$ python3 -q
>>> import numpy as np
>>> np.set_printoptions(precision=2, suppress=True, linewidth=160)
>>> A = np.load("out3.npy")
>>> A
array([[-0.65,  0.69, -0.44],
       [ 0.22, -0.06,  0.18],
       [-0.22,  0.49, -0.06],
       [ 0.41,  0.85,  0.6 ],
       [-0.87, -0.48, -0.86],
       [ 0.22, -0.49,  0.06],
       [-0.22, -0.02, -0.2 ],
       [ 0.  ,  0.74,  0.24],
       [ 0.87, -0.04,  0.82],
       [ 0.8 ,  0.46,  0.8 ],
       [ 0.65,  0.03,  0.6 ],
       [-0.32, -0.7 , -0.47],
       [ 0.99,  0.8 ,  0.99],
       [-1.  , -0.16, -1.  ],
       [-0.99,  0.05, -0.98],
       [-0.58, -0.06, -0.54],
       [ 0.22, -0.06,  0.18],
       [-0.93, -0.64, -0.93],
       [-0.65,  0.54, -0.49],
       [-0.71, -0.62, -0.74],
       [ 0.41, -0.79,  0.12],
       [-0.96,  0.65, -0.92],
       [-0.94,  0.51, -0.89],
       [-0.65, -0.34, -0.65],
       [-1.  ,  0.4 , -0.99]])
>>> Xc = A - A.mean(axis=0)
>>> U, sig, Vt = np.linalg.svd(Xc, full_matrices=False)
>>> np.linalg.matrix_rank(Xc)
np.int64(3)
>>> np.abs(U[:, 0]).argmax()
np.int64(12)
>>> sig
array([4.57, 2.48, 0.23])
>>> np.round((sig ** 2).sum() ** 2 / (sig ** 4).sum(), 2)
np.float64(1.55)
>>> x = np.array([1, 0, 0])
>>> rhs = A @ x
>>> np.round(np.linalg.solve(A.T @ A, A.T @ rhs), 2) + 0
array([1., 0., 0.])
>>> np.round(np.linalg.lstsq(A, rhs)[0], 2) + 0
array([1., 0., 0.])
>>> rng = np.random.default_rng(0)
>>> rhs = rhs + 0.1 * rng.normal(size=25)
>>> rhs
array([-0.64,  0.21, -0.16,  0.42, -0.92,  0.26, -0.09,  0.09,  0.8 ,  0.67,  0.59, -0.32,  0.76, -1.02, -1.11, -0.65,  0.17, -0.96, -0.61, -0.61,  0.4 ,
       -0.82, -1.01, -0.61, -0.91])
>>> b, *_ = np.linalg.lstsq(A, rhs)
>>> b.round()
array([ 1., -0.,  0.])
>>> np.round(A.T @ (rhs - A @ b), 2) + 0
array([0., 0., 0.])
>>> round(np.linalg.norm(rhs - A @ b), 2)
np.float64(0.39)
>>> [round(float(np.linalg.norm(np.linalg.solve(A.T @ A + lam * np.eye(3), A.T @ rhs))), 2) for lam in (0, 1, 10, 100)]
[0.75, 0.67, 0.48, 0.13]
>>> M = np.array([[-6, 0, 6, 0], [-6, -6, 6, 6], [9, 0, 6, 0], [9, 9, 6, 6]])
>>> M.reshape(2, -1)
array([[-6,  0,  6,  0, -6, -6,  6,  6],
       [ 9,  0,  6,  0,  9,  9,  6,  6]])
>>> T = M.reshape(4, 2, -1)
>>> T.sum(axis=1)
array([[ 0,  0],
       [ 0,  0],
       [15,  0],
       [15, 15]])
>>> T[:, 0]
array([[-6,  0],
       [-6, -6],
       [ 9,  0],
       [ 9,  9]])
>>> np.allclose(M, M.T)
False
>>> round(np.linalg.det(M), 2)
np.float64(8100.0)
>>> np.linalg.matrix_power(M, 4)
array([[ 8100,     0,     0,     0],
       [32400,  8100,     0,     0],
       [    0,     0,  8100,     0],
       [    0,     0, 32400,  8100]])
>>> proj = np.triu(np.array([[-1, 1, 0, 2], [-3, -2, 1, -3], [-3, 1, -3, -3], [3, -2, -3, 3]]), 1) + np.eye(4)
>>> Y = proj @ M @ np.linalg.inv(proj)
>>> np.round(np.poly(Y), 2) + 0
array([   1.,    0., -180.,    0., 8100.])
>>> np.trace(Y), np.trace(M)
(np.float64(0.0), np.int64(0))
>>> Y = M / np.linalg.norm(M, axis=1, keepdims=True)
>>> cov = Y @ Y.T
>>> cov[3]
array([-0.14, -0.2 ,  0.71,  1.  ])
>>> round(np.degrees(np.arccos(np.clip(cov[3, 2], -1, 1))), 2)
np.float64(45.0)
>>> mat = np.load("mat.npy")
>>> mat
array([[ 8,  3, -2,  6],
       [-7,  0,  7,  7]])
>>> Y = mat / np.linalg.norm(mat, axis=1, keepdims=True)
>>> cov = Y @ Y.T
>>> cov[0]
array([ 1.  , -0.22])
>>> np.round(np.degrees(np.arccos(np.clip(cov[0, 1], -1, 1))), 2)
np.float64(102.55)
>>> (np.abs(cov) > 0.9).astype(int)
array([[1, 0],
       [0, 1]])
>>> cov
array([[ 1.  , -0.22],
       [-0.22,  1.  ]])
>>> np.linalg.norm(Y, axis=1)
array([1., 1.])
>>> J = np.load("case1.npy")
>>> J
array([[0.27, 0.43, 0.12],
       [0.43, 0.68, 0.18],
       [0.12, 0.18, 0.05]])
>>> evals, V = np.linalg.eigh(J)
>>> x = np.array([-2, 0, 2])
>>> round(x @ J @ x, 2)
np.float64(0.36)
>>> V * np.abs(evals) @ V.T
array([[0.27, 0.43, 0.12],
       [0.43, 0.68, 0.18],
       [0.12, 0.18, 0.05]])
>>> round(float(x @ J @ x / (x @ x)), 2), round(float(evals[0]), 2), round(evals[-1], 2)
(0.04, 0.0, np.float64(1.0))
>>> evals, V = np.linalg.eigh(J)
>>> np.round(evals.sum(), 2), np.trace(J)
(np.float64(1.0), np.float64(1.0))
>>> np.round(np.linalg.eigvalsh(J @ J), 2) + 0
array([0., 0., 1.])
>>> np.unique(evals.round(6) + 0, return_counts=True)[1]
array([2, 1])
>>> np.round(V.T @ V, 2) + 0
array([[1., 0., 0.],
       [0., 1., 0.],
       [0., 0., 1.]])
>>> np.linalg.eigvalsh(J + -2 * np.eye(3))
array([-2., -2., -1.])
>>> V @ np.diag(evals) @ V.T
array([[0.27, 0.43, 0.12],
       [0.43, 0.68, 0.18],
       [0.12, 0.18, 0.05]])
>>> evals.round(2) + 0
array([0., 0., 1.])
>>> U, sig, Vt = np.linalg.svd(J)
>>> V = Vt[:(sig > 1e-8).sum()]
>>> x = J[0] + 5 * J[1] + rng.integers(2) * np.eye(3)[1]
>>> x
array([2.42, 4.81, 1.04])
>>> np.diag(V.T @ V)
array([0.27, 0.68, 0.05])
>>> round(float(np.linalg.norm(x - V.T @ V @ x)), 2)
0.57
>>> V.T @ V
array([[0.27, 0.43, 0.12],
       [0.43, 0.68, 0.18],
       [0.12, 0.18, 0.05]])
>>> data = np.load("dump.npy")
>>> data
array([[  4,  -8, -24,  -8,  -8],
       [ -3,   6,  15,   7,   7],
       [  4,  -8, -21,  -9,  -9],
       [ -5,  10,  15,  15,  15],
       [ -5,  10,  21,  13,  13],
       [  4,  -8, -15, -11, -11]])
>>> data @ np.linalg.pinv(data) @ data
array([[  4.,  -8., -24.,  -8.,  -8.],
       [ -3.,   6.,  15.,   7.,   7.],
       [  4.,  -8., -21.,  -9.,  -9.],
       [ -5.,  10.,  15.,  15.,  15.],
       [ -5.,  10.,  21.,  13.,  13.],
       [  4.,  -8., -15., -11., -11.]])
>>> round(float(np.trace(np.linalg.pinv(data) @ data)), 2)
2.0
>>> np.allclose(data[:-1].T @ np.linalg.lstsq(data[:-1].T, data[-1])[0], data[-1])
True
>>> np.unique(data.round(6), axis=0).shape
(6, 5)
>>> np.linalg.lstsq(data[:-1].T, data[-1])[2]
np.int32(2)
>>> U, sig, Vt = np.linalg.svd(data)
>>> np.argmax(sig[:-1] / (sig[1:] + 1e-6)) + 1
np.int64(2)
>>> sig.round(2) + 0
array([63.01, 10.73,  0.  ,  0.  ,  0.  ])
>>> Y = U[:, :2] @ np.diag(sig[:2]) @ Vt[:2]
>>> np.linalg.matrix_rank(Y)
np.int64(2)
>>> round(float(np.linalg.norm(data - Y) / np.linalg.norm(data)), 2)
0.0
>>> U, sig, Vt = np.linalg.svd(data)
>>> V = Vt[:(sig > 1e-8).sum()]
>>> x = data[1] + 5 * data[2] + rng.integers(2) * np.eye(5)[4]
>>> x
array([ 17., -34., -90., -38., -38.])
>>> V.T @ V
array([[ 0.03, -0.06, -0.07, -0.1 , -0.1 ],
       [-0.06,  0.13,  0.14,  0.21,  0.21],
       [-0.07,  0.14,  0.97, -0.04, -0.04],
       [-0.1 ,  0.21, -0.04,  0.43,  0.43],
       [-0.1 ,  0.21, -0.04,  0.43,  0.43]])
>>> np.allclose(V.T @ V @ x, x)
True
>>> W0 = np.load("layer13.npy")
>>> W0
array([[ 7,  1,  0,  0,  1],
       [ 5,  0,  0,  0, 10],
       [13,  0,  0,  0,  3],
       [ 0, 12,  0,  2,  0],
       [ 0,  4,  0,  0,  5],
       [ 1,  7,  0,  0,  5],
       [ 0,  0,  0,  0, 12],
       [ 0,  5,  0,  1,  7],
       [ 1,  4,  0,  1,  0],
       [ 0,  0,  0,  0, 20],
       [ 9,  0,  0,  5,  1],
       [ 7,  0,  0,  0,  7],
       [ 0,  4,  0,  0, 10],
       [ 1,  7,  0,  0,  5],
       [ 0,  9,  0,  0,  5],
       [ 6,  0,  0,  2,  3],
       [ 5,  0,  0,  0,  9],
       [ 0,  0,  0,  0, 14],
       [ 0,  0,  0,  0,  4],
       [ 4,  5,  0,  0,  0],
       [ 0,  3,  0,  0, 11],
       [10,  0,  0,  3,  3],
       [ 0,  1,  0,  0, 11],
       [ 0,  7,  0,  1,  0],
       [ 3,  0,  0,  2,  5],
       [ 0,  1,  0,  0, 10],
       [ 0,  5,  0,  1,  7]])
>>> U, sig, Vt = np.linalg.svd(W0)
>>> np.argmax(sig[:-1] / (sig[1:] + 1e-6)) + 1
np.int64(4)
>>> sig.round(2) + 0
array([42.61, 22.75, 20.87,  5.48,  0.  ])
>>> Y = U[:, :4] @ np.diag(sig[:4]) @ Vt[:4]
>>> np.linalg.matrix_rank(Y)
np.int64(4)
>>> round(float(np.linalg.norm(W0 - Y) / np.linalg.norm(W0)), 2)
0.0
>>> Y.round(2) + 0
array([[ 7.,  1.,  0.,  0.,  1.],
       [ 5.,  0.,  0.,  0., 10.],
       [13.,  0.,  0.,  0.,  3.],
       [ 0., 12.,  0.,  2.,  0.],
       [ 0.,  4.,  0.,  0.,  5.],
       [ 1.,  7.,  0.,  0.,  5.],
       [ 0.,  0.,  0.,  0., 12.],
       [ 0.,  5.,  0.,  1.,  7.],
       [ 1.,  4.,  0.,  1.,  0.],
       [ 0.,  0.,  0.,  0., 20.],
       [ 9.,  0.,  0.,  5.,  1.],
       [ 7.,  0.,  0.,  0.,  7.],
       [ 0.,  4.,  0.,  0., 10.],
       [ 1.,  7.,  0.,  0.,  5.],
       [ 0.,  9.,  0.,  0.,  5.],
       [ 6.,  0.,  0.,  2.,  3.],
       [ 5.,  0.,  0.,  0.,  9.],
       [ 0.,  0.,  0.,  0., 14.],
       [ 0.,  0.,  0.,  0.,  4.],
       [ 4.,  5.,  0.,  0.,  0.],
       [ 0.,  3.,  0.,  0., 11.],
       [10.,  0.,  0.,  3.,  3.],
       [ 0.,  1.,  0.,  0., 11.],
       [ 0.,  7.,  0.,  1.,  0.],
       [ 3.,  0.,  0.,  2.,  5.],
       [ 0.,  1.,  0.,  0., 10.],
       [ 0.,  5.,  0.,  1.,  7.]])
>>> F = np.array([[-1, -1, 1, 1, 0, -2],
...     [-1, -1, -1, -2, 2, 1],
...     [0, -1, 2, -1, 1, 2],
...     [2, -2, -1, 2, 2, -1],
...     [2, -2, -2, -1, -1, 0]])
>>> F[4] = F[3]
>>> F
array([[-1, -1,  1,  1,  0, -2],
       [-1, -1, -1, -2,  2,  1],
       [ 0, -1,  2, -1,  1,  2],
       [ 2, -2, -1,  2,  2, -1],
       [ 2, -2, -1,  2,  2, -1]])
>>> Y = F + rng.integers(-2, 3, (5, 4)) @ rng.integers(-2, 3, (4, 6))
>>> Y
array([[-1,  1,  1, -3,  2, -4],
       [ 0,  0, -2, -7,  6, -3],
       [ 2, -4,  6,  3, -4,  3],
       [ 1,  2, -2,  5,  1,  6],
       [ 2, -4,  2,  8, -4,  3]])
>>> np.linalg.matrix_rank(Y - F, tol=1e-8)
np.int64(4)
>>> r = np.linalg.matrix_rank(F)
>>> r
np.int64(4)
>>> N = np.linalg.svd(F)[2][r:].T
>>> [int(np.linalg.matrix_rank(F[:i])) for i in range(1, len(F) + 1)]
[1, 2, 3, 4, 4]
>>> N @ N.T
array([[ 0.29, -0.02,  0.1 , -0.35, -0.04, -0.26],
       [-0.02,  0.48,  0.16,  0.08,  0.45, -0.11],
       [ 0.1 ,  0.16,  0.09, -0.1 ,  0.15, -0.13],
       [-0.35,  0.08, -0.1 ,  0.44,  0.1 ,  0.31],
       [-0.04,  0.45,  0.15,  0.1 ,  0.42, -0.08],
       [-0.26, -0.11, -0.13,  0.31, -0.08,  0.27]])
>>> [int(np.linalg.matrix_rank(np.delete(F, i, axis=0))) for i in range(5)]
[3, 3, 3, 4, 4]
>>> np.linalg.matrix_rank(F.T @ F), np.linalg.matrix_rank(F @ F.T)
(np.int64(4), np.int64(4))
>>> [int(np.linalg.matrix_rank(F[:, :j + 1])) for j in range(6)]
[1, 2, 3, 4, 4, 4]
>>> K = np.load("arr.npy")
>>> K
array([[-1,  0,  1,  2,  3,  4],
       [ 5,  6,  7,  8,  9, 10],
       [11, 12, 13, 14, 15, 16],
       [17, 18, 19, 20, 21, 22],
       [23, 24, 25, 26, 27, 28],
       [29, 30, 31, 32, 33, 34]])
>>> [round(float(x), 2) for x in np.linalg.svd(K, compute_uv=False)[:3]]
[116.86, 5.39, 0.0]
>>> np.argsort(-np.linalg.norm(K, axis=0).round(6), kind="stable")[:3]
array([5, 4, 3])
